In [1]: import numpy as np

In [2]: from numpy import linalg as LA

In [3]: np.set_printoptions(suppress=True, linewidth=100)

In [4]: A = np.load("data.npy")

In [5]: A
Out[5]: 
array([[0, 0, 0, 0, 1, 0, 0, 0, 0],
       [0, 0, 0, 0, 1, 0, 1, 0, 0],
       [0, 0, 0, 0, 0, 0, 0, 0, 1],
       [0, 0, 0, 0, 1, 0, 0, 0, 0],
       [1, 1, 0, 1, 0, 0, 1, 0, 0],
       [0, 0, 0, 0, 0, 0, 0, 1, 0],
       [0, 1, 0, 0, 1, 0, 0, 0, 0],
       [0, 0, 0, 0, 0, 1, 0, 0, 0],
       [0, 0, 1, 0, 0, 0, 0, 0, 0]])

In [6]: # rank 8

In [7]: A2 = A / np.sqrt((A ** 2).mean(axis=1, keepdims=True))

In [8]: np.round(LA.norm(A2, axis=1), 2)
Out[8]: array([3., 3., 3., 3., 3., 3., 3., 3., 3.])

In [9]: A2[7]
Out[9]: array([0., 0., 0., 0., 0., 3., 0., 0., 0.])

In [10]: LA.matrix_rank(A2) == LA.matrix_rank(A)
Out[10]: np.True_

In [11]: np.round(A - A.mean(axis=1, keepdims=True), 2)
Out[11]: 
array([[-0.11, -0.11, -0.11, -0.11,  0.89, -0.11, -0.11, -0.11, -0.11],
       [-0.22, -0.22, -0.22, -0.22,  0.78, -0.22,  0.78, -0.22, -0.22],
       [-0.11, -0.11, -0.11, -0.11, -0.11, -0.11, -0.11, -0.11,  0.89],
       [-0.11, -0.11, -0.11, -0.11,  0.89, -0.11, -0.11, -0.11, -0.11],
       [ 0.56,  0.56, -0.44,  0.56, -0.44, -0.44,  0.56, -0.44, -0.44],
       [-0.11, -0.11, -0.11, -0.11, -0.11, -0.11, -0.11,  0.89, -0.11],
       [-0.22,  0.78, -0.22, -0.22,  0.78, -0.22, -0.22, -0.22, -0.22],
       [-0.11, -0.11, -0.11, -0.11, -0.11,  0.89, -0.11, -0.11, -0.11],
       [-0.11, -0.11,  0.89, -0.11, -0.11, -0.11, -0.11, -0.11, -0.11]])

In [12]: f, g = A[2], A[7]

In [13]: f @ g
Out[13]: np.int64(0)

In [14]: f @ f
Out[14]: np.int64(1)

In [15]: pr = (f @ g) / (f @ f) * f

In [16]: round(float(LA.norm(f + g) ** 2 + LA.norm(f - g) ** 2), 2)
Out[16]: 4.0

In [17]: pr
Out[17]: array([0., 0., 0., 0., 0., 0., 0., 0., 0.])

In [18]: g - pr
Out[18]: array([0., 0., 0., 0., 0., 1., 0., 0., 0.])

In [19]: LA.matrix_rank(np.outer(f, g))
Out[19]: np.int64(1)

In [20]: (g - pr) @ f
Out[20]: np.float64(0.0)

In [21]: A2 = np.array([[-1, -3],
    ...:     [3, 2],
    ...:     [-3, 3],
    ...:     [-1, -2],
    ...:     [-1, 1],
    ...:     [0, 1],
    ...:     [-3, 1],
    ...:     [1, 3],
    ...:     [-1, 2]])

In [22]: LA.matrix_rank(np.vstack([A, A2.T]))
Out[22]: np.int64(9)

In [23]: np.einsum("ij,ij->i", A, A)
Out[23]: array([1, 2, 1, 1, 4, 1, 2, 1, 1])

In [24]: A2.T @ A.T
Out[24]: 
array([[-1, -4, -1, -1, -2,  1,  2,  0, -3],
       [ 1,  2,  2,  1, -2,  3,  3,  1,  3]])

In [25]: np.vstack([A, A2.T]).shape
Out[25]: (11, 9)

In [26]: np.einsum("ik,kj->ij", A, A2)
Out[26]: 
array([[-1,  1],
       [-4,  2],
       [-1,  2],
       [-1,  1],
       [-2, -2],
       [ 1,  3],
       [ 2,  3],
       [ 0,  1],
       [-3,  3]])

In [27]: F = np.load("out1.npy")

In [28]: F
Out[28]: 
array([[-5,  0,  0,  0,  0,  0,  0,  0,  0,  0],
       [ 0, -9,  0,  0,  0,  0,  0,  0,  0,  0],
       [ 0,  0,  9,  0,  0,  0,  0,  0,  0,  0],
       [ 0,  0,  0, -1,  0,  0,  0,  0,  0,  0],
       [ 0,  0,  0,  0,  7,  0,  0,  0,  0,  0],
       [ 0,  0,  0,  0,  0, -5,  0,  0,  0,  0],
       [ 0,  0,  0,  0,  0,  0,  2,  0,  0,  0],
       [ 0,  0,  0,  0,  0,  0,  0, -5,  0,  0],
       [ 0,  0,  0,  0,  0,  0,  0,  0,  2,  0],
       [ 0,  0,  0,  0,  0,  0,  0,  0,  0,  5]])

In [29]: # triangular

In [30]: np.flatnonzero(LA.matrix_power((F != 0) + (F.T != 0) + np.eye(10), 10)[1])
Out[30]: array([1])

In [31]: F @ F
Out[31]: 
array([[25,  0,  0,  0,  0,  0,  0,  0,  0,  0],
       [ 0, 81,  0,  0,  0,  0,  0,  0,  0,  0],
       [ 0,  0, 81,  0,  0,  0,  0,  0,  0,  0],
       [ 0,  0,  0,  1,  0,  0,  0,  0,  0,  0],
       [ 0,  0,  0,  0, 49,  0,  0,  0,  0,  0],
       [ 0,  0,  0,  0,  0, 25,  0,  0,  0,  0],
       [ 0,  0,  0,  0,  0,  0,  4,  0,  0,  0],
       [ 0,  0,  0,  0,  0,  0,  0, 25,  0,  0],
       [ 0,  0,  0,  0,  0,  0,  0,  0,  4,  0],
       [ 0,  0,  0,  0,  0,  0,  0,  0,  0, 25]])

In [32]: E = np.load("run8.npy")

In [33]: E
Out[33]: 
array([[  0.3,  -0.3,  -0.5,  -0.4],
       [ -0.6,   0.5,   1.1,  -2.2],
       [  0.9,   0.4,   1.6,  -2.3],
       [  0. ,  -0.9,   0.7,  -0.4],
       [ -0.1,  -1.5,   2.4,   1.2],
       [  0.2,  -0.9,  -0.7,   0.4],
       [  0. ,  -0.2,  -0.4,  -1.8],
       [  1. ,   1.4,   0. ,  -0.5],
       [  0.8,  -0.3,   0. ,  -0.1],
       [ -0.1,   1.4,   0.7,  -0.3],
       [ -1.2,  -0.1,   2.6,   0. ],
       [  1.8,   0.2,   0.8,  -0.2],
       [  0.9,  -0.9,  -0.4,  -0.9],
       [  5. ,   0. , -15. ,   9. ],
       [ -1.3,   0. ,   0.5,  -1.1],
       [ -0.3,  -0.6,   0.5,  -1.3],
       [ -0.4,  -0.7,  -0.8,   0.4],
       [ -1. ,  -1.4,   1.5,   0.1],
       [  0.1,  -0.8,   0.7,   0. ],
       [  0.6,   0. ,  -0.7,   0.6],
       [  0.8,   0.2,   0.1,   0.7],
       [  0.3,   1.6,   0.2,  -0.5],
       [  0. ,  -1.7,   1.2,   0.2],
       [  0.5,  -0.8,   0.2,  -0.7],
       [  1.3,   0. ,   0.2,   0.4],
       [  0.5,  -0.3,   0.5,  -0.3],
       [ -0.1,   0.2,   0.4,   1.9],
       [  0.7,   1. ,  -0.9,  -0.1],
       [  0.5,   0.1,   1.2,   1.8],
       [  0.8,   1.3,   0.1,  -1.8],
       [  1. ,  -0.4,   1.2,  -1.3],
       [ -0.3,  -0.6,  -1.1,   0.3],
       [ -0.3,  -0.8,   1.6,   0.1],
       [  0.2,  -0.4,   1. ,  -1.4],
       [ -0.2,  -0.5,  -1.9,  -0.6],
       [  0.5,  -0.3,  -0.6,  -2.3],
       [ -1.6,  -0.2,   2. ,   1.7],
       [ -1. ,   1.1,  -0.9,  -1. ],
       [  0.8,   1.4,   0.6,   0.1],
       [ -1.1,   1.3,  -0.6,   0.6],
       [  0.4,  -0.1,   0.9,   0.2],
       [  1.8,   0.6,   0.7,  -1.4],
       [ -1.5,   0.3,  -1.5,  -0.9],
       [ -1.6,  -0.6,   1.7,  -0.9],
       [  2. ,  -0.6,   1.5,  -0.9]])

In [34]: Q, V = LA.qr(E[:, :1])[0], LA.qr(E[:, 1:])[0]

In [35]: sv = LA.svd(Q.T @ V, compute_uv=False)

In [36]: np.round(LA.norm(Q @ Q.T - V @ V.T, 2), 2)
Out[36]: np.float64(1.0)

In [37]: sv.round(2)
Out[37]: array([0.57])

In [38]: (sv > 0.9).sum()
Out[38]: np.int64(0)
